$ python -q
>>> import numpy as np
>>> import numpy.linalg as la
>>> np.set_printoptions(suppress=True, linewidth=140)
>>> def rd(a):
...     return np.round(a, 2) + 0
... 
>>> feats = np.load("w.npy")
>>> print(feats)
[[ 2.1 -1.  -2.  -2.   0. ]
 [-1.  -1.9  0.   1.   0. ]
 [ 2.   0.   2.1 -2.   1. ]
 [ 1.   0.  -1.   1.1  2. ]
 [ 2.  -1.  -2.  -2.   0.1]]
>>> x = np.array([1, -1, 2, 2, 3])
>>> print((feats @ x).argmax())
3
>>> print(la.norm(feats @ x) <= la.norm(feats, 2) * la.norm(x) + 1e-9)
True
>>> print(rd(feats @ (2 * x)))
[-9.8  5.8 10.4 14.4 -9.4]
>>> print(rd(feats @ np.ones(5)))
[-2.9 -1.9  3.1  3.1 -2.9]
>>> print((feats * x).sum(axis=1))
[-4.9  2.9  5.2  7.2 -4.7]
>>> print(rd(np.einsum("ij,j->i", feats, x)))
[-4.9  2.9  5.2  7.2 -4.7]
>>> w1 = np.array([[-4, -2, 4, 3],
...     [-5, 0, -1, -1],
...     [-3, -3, -4, 3],
...     [-1, -2, 5, -4],
...     [-4, 0, 2, -4]])
>>> beta = np.array([1, -3, -1, -3])
>>> H = np.maximum(feats @ w1 + beta, 0)
>>> print((H > 0).mean(axis=0))
[0.6 0.4 0.8 0.6]
>>> cent = np.array([[2, 2], [0, 0], [1, 0], [1, 2]])
>>> print(w1 @ cent)
[[ -1  -2]
 [-12 -12]
 [ -7   0]
 [ -1 -10]
 [-10 -16]]
>>> rng = np.random.default_rng(8)
>>> idx = rng.permutation(5)
>>> print(idx)
[3 0 1 2 4]
>>> out = feats[idx][:, idx]
>>> print(rd(np.sort(np.abs(la.eigvals(out)))))
[0.1  2.14 3.1  3.5  3.5 ]
>>> print(np.allclose(out, feats))
False
>>> print(rd(la.norm(feats) ** 2 / la.norm(feats, 2) ** 2))
1.78
>>> print(rd(la.norm(feats, 1)), rd(la.norm(feats, np.inf)))
8.1 7.1
>>> print(rd(la.norm(feats, 2)))
5.43
>>> print(rd(la.norm(feats, axis=0)))
[3.8  2.37 3.66 3.77 2.24]
>>> print(rd(la.norm(feats[3], 1)), rd(la.norm(feats[3], np.inf)))
5.1 2.0
>>> print(rd(la.norm(feats[3] - feats[1])))
3.55
>>> print(rd(np.sort(np.abs(la.eigvals(feats)))))
[0.1  2.14 3.1  3.5  3.5 ]
>>> print((feats - feats.T) / 2)
[[ 0.   0.  -2.  -1.5 -1. ]
 [ 0.   0.   0.   0.5  0.5]
 [ 2.   0.   0.  -0.5  1.5]
 [ 1.5 -0.5  0.5  0.   2. ]
 [ 1.  -0.5 -1.5 -2.   0. ]]
>>> print(np.allclose(feats @ feats.T, feats.T @ feats))
False
>>> print(rd(la.det(feats)))
-8.15
>>> print((feats + feats.T) / 2)
[[ 2.1 -1.   0.  -0.5  1. ]
 [-1.  -1.9  0.   0.5 -0.5]
 [ 0.   0.   2.1 -1.5 -0.5]
 [-0.5  0.5 -1.5  1.1  0. ]
 [ 1.  -0.5 -0.5  0.   0.1]]
>>> J = np.load("mat.npy")
>>> print(J)
[[1 1 0 0]
 [2 0 0 0]
 [0 0 3 0]
 [0 0 0 2]]
>>> ev, evecs = la.eig(J)
>>> print(rd(np.sort(la.eigvals(la.inv(J)))))
[-1.    0.33  0.5   0.5 ]
>>> print(np.prod(ev))
-12.0
>>> print(J @ evecs[:, 0] - ev[0] * evecs[:, 0])
[0. 0. 0. 0.]
>>> print(rd(np.sort(la.eigvals(J.T))))
[-1.  2.  2.  3.]
>>> r0 = np.array([1, 1, 2])
>>> print(np.correlate(J[3], J[0], "full"))
[0 0 0 0 0 2 2]
>>> print(np.cross(J[3, :3], J[0, :3]))
[0 0 0]
>>> out = np.array([[1, 4], [4, 0]])
>>> cent = np.kron(out, J)
>>> print(la.matrix_rank(cent))
8
>>> print(rd(la.norm(cent, 2)), rd(la.norm(out, 2) * la.norm(J, 2)))
13.59 13.59
>>> out = J + rng.integers(-2, 3, (4, 3)) @ rng.integers(-2, 3, (3, 4))
>>> print(out)
[[ 1  4 -3 -1]
 [-2 -7  0 -5]
 [ 2  5  1  1]
 [ 0  3 -1  5]]
>>> print(rd(la.svd(out - J, compute_uv=False)))
[11.75  4.46  2.04  0.  ]
>>> print(np.abs(out - J).sum(axis=1))
[ 7 16 10  7]
>>> arr = np.loadtxt("m.csv", delimiter=",")
>>> print(arr)
[[10.  4.  7. 10.  4.]
 [11.  5.  8. 11.  5.]
 [ 6.  0.  3.  6.  0.]
 [ 9.  3.  6.  9.  3.]
 [ 7.  1.  4.  7.  1.]
 [ 9.  3.  6.  9.  3.]]
>>> # rows 3 and 5 are equal
>>> U, s, VT = la.svd(arr)
>>> print(rd(s))
[35.37  3.87  0.    0.    0.  ]
>>> out = U[:, :2] @ np.diag(s[:2]) @ VT[:2]
>>> print(rd(la.norm(arr - out) / la.norm(arr)))
0.0
>>> print(rd(out))
[[10.  4.  7. 10.  4.]
 [11.  5.  8. 11.  5.]
 [ 6.  0.  3.  6.  0.]
 [ 9.  3.  6.  9.  3.]
 [ 7.  1.  4.  7.  1.]
 [ 9.  3.  6.  9.  3.]]
>>> print(rd(np.abs(arr - out).max()))
0.0
>>> print(la.matrix_rank(arr, rtol=0.05))
2
>>> r0 = np.array([-3, -1, -2])
>>> print(np.polyval(r0, arr[3]))
[-254.  -32. -116. -254.  -32.]
>>> print(np.correlate(arr[3], arr[2], "full"))
[  0.  54.  45.  45. 126.  63.  45.  54.  18.]
>>> print(np.cross(arr[3, :3], arr[2, :3]))
[  9.   9. -18.]
>>> F = np.array([[-6, -2, -6, -1],
...     [4, -2, 4, -1],
...     [-6, -10, -12, -11],
...     [0, -4, -6, -8],
...     [-6, -4, -12, -8],
...     [0, -6, -6, -9]])
>>> # null space of dimension 1
>>> U, s, VT = la.svd(F)
>>> print(np.argmax(s[:-1] / (s[1:] + 1e-6)) + 1)
3
>>> out = U[:, :3] @ np.diag(s[:3]) @ VT[:3]
>>> print(rd(np.abs(F - out).max()))
0.0
>>> print(rd(la.norm(F - out, 2)), rd(s[3]))
0.0 0.0
>>> print(rd(la.norm(F - out) / la.norm(F)))
0.0
>>> print(la.matrix_rank(F, rtol=0.05))
3
>>> print(rd(la.norm(F) ** 2 / la.norm(F, 2) ** 2))
1.12
>>> print(rd(la.norm(F, axis=1)))
[ 8.77  6.08 20.02 10.77 16.12 12.37]
>>> print(rd(la.norm(F[0] - F[4])))
9.43
>>> print(rd(la.norm(F, "nuc")))
44.05
>>> print(la.norm(F, axis=1).argmax())
2
>>> X = np.loadtxt("out11.csv", delimiter=",")
>>> print(X)
[[0. 0. 1. 0. 0. 0.]
 [0. 0. 1. 0. 0. 0.]
 [1. 1. 0. 0. 0. 0.]
 [0. 0. 0. 0. 1. 1.]
 [0. 0. 0. 1. 0. 0.]
 [0. 0. 0. 1. 0. 0.]]
>>> idx = rng.permutation(6)
>>> print(idx)
[1 4 5 0 3 2]
>>> out = X[idx][:, idx]
>>> print(np.diag(out))
[0. 0. 0. 0. 0. 0.]
>>> print(rd(la.det(out)), rd(la.det(X[idx])))
0.0 0.0
>>> E = np.array([[1.0, 0.0], [0.0, 1.0]])
>>> # applying it twice changes nothing
>>> print(rd(la.matrix_power(E - np.diag(np.diag(E)), 2)))
[[0. 0.]
 [0. 0.]]
>>> print(rd(np.sort(la.eigvals(E))))
[1. 1.]
>>> print(E @ E)
[[1. 0.]
 [0. 1.]]
>>> print([int(la.matrix_rank(la.matrix_power(E, p))) for p in range(1, 3)])
[2, 2]
>>> print(E.sum(axis=1))
[1. 1.]
>>> print(rd(la.matrix_power(E, 2)))
[[1. 0.]
 [0. 1.]]
>>> pr = np.eye(2)[0]
>>> for _ in range(3):
...     pr = pr @ E
...     print(pr.round(2))
... 
[1. 0.]
[1. 0.]
[1. 0.]
>>> mat = np.load("arr.npy")
>>> print(rd(mat))
[[-0.56 -0.49 -0.6   0.29]
 [ 0.21 -0.37  0.47  0.77]
 [ 0.77 -0.04 -0.62  0.15]
 [-0.21  0.79 -0.19  0.55]]
>>> print(np.count_nonzero(mat))
16
>>> print(rd(np.diff(mat, axis=0)))
[[ 0.77  0.12  1.07  0.48]
 [ 0.56  0.33 -1.09 -0.62]
 [-0.98  0.83  0.43  0.4 ]]
>>> print(rd(mat.sum(axis=0)))
[ 0.21 -0.12 -0.93  1.75]
>>> print(rd(mat.mean(axis=0)))
[ 0.05 -0.03 -0.23  0.44]
>>> print(mat.shape)
(4, 4)
>>> print(la.matrix_rank(mat))
4
>>> print(rd(la.svd(mat, compute_uv=False)))
[1. 1. 1. 1.]
